In [1]: import numpy as np

In [2]: np.set_printoptions(precision=2, suppress=True, linewidth=120, sign=" ")

In [3]: J = np.loadtxt("test14.csv", delimiter=",")

In [4]: print(J)
[[ 0.19  0.06  0.1   0.17  0.08  0.17  0.15  0.02  0.06]
 [ 0.02  0.16  0.05  0.02  0.07  0.14  0.21  0.12  0.21]
 [ 0.16  0.18  0.14  0.07  0.05  0.07  0.14  0.07  0.14]
 [ 0.    0.18  0.18  0.12  0.04  0.04  0.18  0.16  0.12]
 [ 0.12  0.05  0.16  0.07  0.18  0.09  0.12  0.12  0.07]
 [ 0.07  0.17  0.04  0.02  0.15  0.2   0.09  0.17  0.09]
 [ 0.06  0.21  0.03  0.03  0.    0.03  0.29  0.18  0.18]
 [ 0.12  0.1   0.12  0.05  0.12  0.07  0.07  0.24  0.1 ]
 [ 0.14  0.17  0.06  0.09  0.14  0.09  0.06  0.2   0.06]]

In [5]: vec = np.array([-2, 4, -3, -1, 2, -5, -1, 4, -1])

In [6]: y = J @ vec

In [7]: b, lr = np.zeros(9), 1 / np.linalg.norm(J, 2) ** 2

In [8]: for i in range(50):
   ...:     b -= lr * J.T @ (J @ b - y)
   ...:     if i % 10 == 0: print(i, round(np.linalg.norm(J @ b - y), 2))
   ...: 
0 1.78
10 0.98
20 0.6
30 0.42
40 0.33

In [9]: print(round(np.linalg.cond(J), 2))
27.79

In [10]: w1 = np.array([[1, -2, -3, -1, 2],
    ...:     [3, -2, 4, -4, 4],
    ...:     [1, 3, 0, 4, 4],
    ...:     [3, -2, 2, 0, 3],
    ...:     [2, 2, -4, 1, -2],
    ...:     [-5, -1, 0, 1, -4],
    ...:     [1, -4, -5, -4, 3],
    ...:     [5, 2, -4, -5, -1],
    ...:     [-2, 3, -3, 0, 2]])

In [11]: b = np.array([7, 8, 0, 7, 2])

In [12]: H = np.maximum(J @ w1 + b, 0)

In [13]: print((H > 0).astype(int))
[[ 1  1  0  1  1]
 [ 1  1  0  1  1]
 [ 1  1  0  1  1]
 [ 1  1  0  1  1]
 [ 1  1  0  1  1]
 [ 1  1  0  1  1]
 [ 1  1  0  1  1]
 [ 1  1  0  1  1]
 [ 1  1  0  1  1]]

In [14]: print((H > 0).mean(axis=0))
[ 1.  1.  0.  1.  1.]

In [15]: print(np.linalg.matrix_rank(H))
4

In [16]: C = np.array([[-1, 1], [2, 3], [2, 2], [1, 1], [-1, -2]])

In [17]: print((H @ C).round(6).argmax(axis=1))
[ 1  1  1  1  1  1  1  1  1]

In [18]: vec = np.array([2, 0, 1, 1, 2, 5, 1, 1, 4])

In [19]: y = J @ vec

In [20]: print(y)
[ 2.08  2.12  1.7   1.37  1.82  2.09  1.5   1.73  1.63]

In [21]: print(np.round(np.linalg.solve(J, -2 * y), 2) + 0)
[ -4.   0.  -2.  -2.  -4. -10.  -2.  -2.  -8.]

In [22]: print(np.round(np.linalg.solve(J, y), 2) + 0)
[ 2.  0.  1.  1.  2.  5.  1.  1.  4.]

In [23]: print(np.round(np.linalg.solve(J, J[:, 5]), 2) + 0)
[ 0.  0.  0.  0.  0.  1.  0.  0.  0.]

In [24]: print(np.round(np.linalg.solve(J, y + J[:, 0]), 2) + 0)
[ 3.  0.  1.  1.  2.  5.  1.  1.  4.]

In [25]: E = np.load("a.npy")

In [26]: print(E)
[[ 109   99   93  150   42]
 [  99  115  104  140   59]
 [  93  104  122  149   60]
 [ 150  140  149  234   75]
 [  42   59   60   75   41]]

In [27]: left, sig, Vt = np.linalg.svd(E)

In [28]: evecs = Vt[:(sig > 1e-8).sum()]

In [29]: rng = np.random.default_rng(6170)

In [30]: vec = E[3] + -3 * E[1] + rng.integers(2) * np.eye(5)[4]

In [31]: print(vec)
[-147. -205. -163. -186. -101.]

In [32]: print(np.round(np.linalg.norm(vec - evecs.T @ evecs @ vec), 2))
0.56

In [33]: print(np.allclose(evecs.T @ evecs @ vec, vec))
False

In [34]: print(np.allclose(E[:-1].T @ np.linalg.lstsq(E[:-1].T, E[-1])[0], E[-1]))
True

In [35]: print(E @ np.linalg.pinv(E) @ E)
[[ 109.   99.   93.  150.   42.]
 [  99.  115.  104.  140.   59.]
 [  93.  104.  122.  149.   60.]
 [ 150.  140.  149.  234.   75.]
 [  42.   59.   60.   75.   41.]]

In [36]: print(round(float(np.trace(np.linalg.pinv(E) @ E)), 2))
4.0

In [37]: B = E / np.linalg.norm(E, axis=1, keepdims=True)

In [38]: cov = B @ B.T

In [39]: print((np.abs(cov) > 0.9).astype(int))
[[ 1  1  1  1  1]
 [ 1  1  1  1  1]
 [ 1  1  1  1  1]
 [ 1  1  1  1  1]
 [ 1  1  1  1  1]]

In [40]: print(np.linalg.norm(B, axis=1))
[ 1.  1.  1.  1.  1.]

In [41]: print(cov)
[[ 1.    0.99  0.99  1.    0.98]
 [ 0.99  1.    1.    0.99  0.99]
 [ 0.99  1.    1.    0.99  0.99]
 [ 1.    0.99  0.99  1.    0.98]
 [ 0.98  0.99  0.99  0.98  1.  ]]

In [42]: r0 = np.array([-1, 1, 3])

In [43]: print(np.cross(E[1, :3], E[3, :3]))
[ 2575   849 -3390]

In [44]: print(np.polyval(r0, E[1]))
[ -9699 -13107 -10709 -19457  -3419]

In [45]: print(np.array([np.convolve(row, r0, "same") for row in E]))
[[ 10 333 240 387 492]
 [-16 308 309 393 479]
 [-11 261 285 455 507]
 [ 10 441 335 606 777]
 [-17 125 162 214 266]]

In [46]: left, sig, Vt = np.linalg.svd(E)

In [47]: print(sig.round(2) + 0)
[ 557.54   34.35   19.33    9.78    0.  ]

In [48]: B = left[:, :4] @ np.diag(sig[:4]) @ Vt[:4]

In [49]: print(np.linalg.matrix_rank(E, rtol=0.05))
2

In [50]: print(np.linalg.matrix_rank(B))
4

In [51]: labels = rng.integers(0, 2, 11)

In [52]: m1 = np.array([[2, 0, 0, -2, -1, -2, -1, -1, 2, 0, 2],
    ...:     [-1, -1, -2, 2, -1, 0, -1, -1, 0, 2, 0],
    ...:     [-2, 2, 0, 2, 0, -1, -1, -2, 1, 2, 2],
    ...:     [-2, 1, -2, 0, -2, -2, -2, 2, -2, 0, 2],
    ...:     [-1, 0, -1, -2, -2, 1, -2, 2, 1, -2, -1],
    ...:     [-2, -1, 2, -2, 2, 2, 1, -2, -1, -1, -2],
    ...:     [-2, -1, 1, 2, 2, 0, 2, 2, 2, 1, -2],
    ...:     [2, 2, 1, -1, -1, -2, -2, 2, 1, 1, 1],
    ...:     [2, 0, 0, 0, 1, -2, 2, -2, -1, -1, 0],
    ...:     [1, 2, 1, 1, -1, -1, 1, 2, 2, 0, 2],
    ...:     [-2, 1, 2, -2, 2, -2, 0, -2, 2, 2, 1]]) * (labels[:, None] == labels)

In [53]: print(m1)
[[ 2  0  0  0 -1  0  0  0  0  0  2]
 [ 0 -1  0  2  0  0 -1 -1  0  2  0]
 [-2  0  0  0  0  0  0  0  0  0  2]
 [ 0  1  0  0  0 -2 -2  2 -2  0  0]
 [-1  0 -1  0 -2  0  0  0  0  0 -1]
 [ 0 -1  0 -2  0  2  1 -2 -1 -1  0]
 [ 0 -1  0  2  0  0  2  2  2  1  0]
 [ 0  2  0 -1  0 -2 -2  2  1  1  0]
 [ 0  0  0  0  0 -2  2 -2 -1 -1  0]
 [ 0  2  0  1  0 -1  1  2  2  0  0]
 [-2  0  2  0  2  0  0  0  0  0  1]]

In [54]: print(np.allclose(m1 @ m1.T, m1.T @ m1))
False

In [55]: print(round(float(np.abs(np.linalg.eigvals(m1)).max()), 2))
4.14

In [56]: print(np.sort(np.abs(np.linalg.eigvals(m1))))
[ 0.6   0.86  2.15  2.72  2.74  2.74  3.33  3.33  3.4   4.14  4.14]

In [57]: print(round(float(np.linalg.det(m1)), 2))
14742.0

In [58]: print(np.linalg.matrix_power(m1, 4))
[[-107    0   25    0   46    0    0    0    0    0  -22]
 [   0  103    0  -31    0  -73  -65   20  -24  -22    0]
 [   8    0  -24    0   10    0    0    0    0    0  -80]
 [   0   32    0   65    0  -22 -138  -62  -22   65    0]
 [  52    0   20    0   25    0    0    0    0    0   22]
 [   0 -242    0  -67    0  279  303 -108   31 -104    0]
 [   0  258    0   85    0 -346 -219  189   11   91    0]
 [   0  101    0   70    0 -135 -162   92  -24   65    0]
 [   0   37    0   57    0  -69 -121   63   69  113    0]
 [   0  199    0   87    0 -282 -262  160    6  131    0]
 [   0    0  -60    0  -48    0    0    0    0    0  -83]]

In [59]: r0 = np.array([2, 1, -3, -1, 0, -2, 3, -3]) + 0.5

In [60]: feats = np.outer(r0, r0) / (r0 @ r0)

In [61]: print(feats)
[[ 0.17  0.1  -0.17 -0.03  0.03 -0.1   0.24 -0.17]
 [ 0.1   0.06 -0.1  -0.02  0.02 -0.06  0.15 -0.1 ]
 [-0.17 -0.1   0.17  0.03 -0.03  0.1  -0.24  0.17]
 [-0.03 -0.02  0.03  0.01 -0.01  0.02 -0.05  0.03]
 [ 0.03  0.02 -0.03 -0.01  0.01 -0.02  0.05 -0.03]
 [-0.1  -0.06  0.1   0.02 -0.02  0.06 -0.15  0.1 ]
 [ 0.24  0.15 -0.24 -0.05  0.05 -0.15  0.34 -0.24]
 [-0.17 -0.1   0.17  0.03 -0.03  0.1  -0.24  0.17]]

In [62]: print(np.linalg.lstsq(feats[:-1].T, feats[-1])[2])
1

In [63]: print(np.unique(feats.round(6), axis=0).shape)
(7, 8)

In [64]: print(np.round(np.trace(np.linalg.pinv(feats) @ feats), 2))
1.0

In [65]: print(np.allclose(feats[:-1].T @ np.linalg.lstsq(feats[:-1].T, feats[-1])[0], feats[-1]))
True

In [66]: labels = rng.permutation(8)

In [67]: print(labels)
[ 6  7  2  0  5  3  1  4]

In [68]: B = feats[labels][:, labels]

In [69]: print(B)
[[ 0.34 -0.24 -0.24  0.24 -0.15 -0.05  0.15  0.05]
 [-0.24  0.17  0.17 -0.17  0.1   0.03 -0.1  -0.03]
 [-0.24  0.17  0.17 -0.17  0.1   0.03 -0.1  -0.03]
 [ 0.24 -0.17 -0.17  0.17 -0.1  -0.03  0.1   0.03]
 [-0.15  0.1   0.1  -0.1   0.06  0.02 -0.06 -0.02]
 [-0.05  0.03  0.03 -0.03  0.02  0.01 -0.02 -0.01]
 [ 0.15 -0.1  -0.1   0.1  -0.06 -0.02  0.06  0.02]
 [ 0.05 -0.03 -0.03  0.03 -0.02 -0.01  0.02  0.01]]

In [70]: print(np.round(np.sort(np.abs(np.linalg.eigvals(B))), 2) + 0)
[ 0.  0.  0.  0.  0.  0.  0.  1.]

In [71]: print(round(float(np.linalg.det(B)), 2), round(float(np.linalg.det(feats[labels])), 2))
-0.0 -0.0
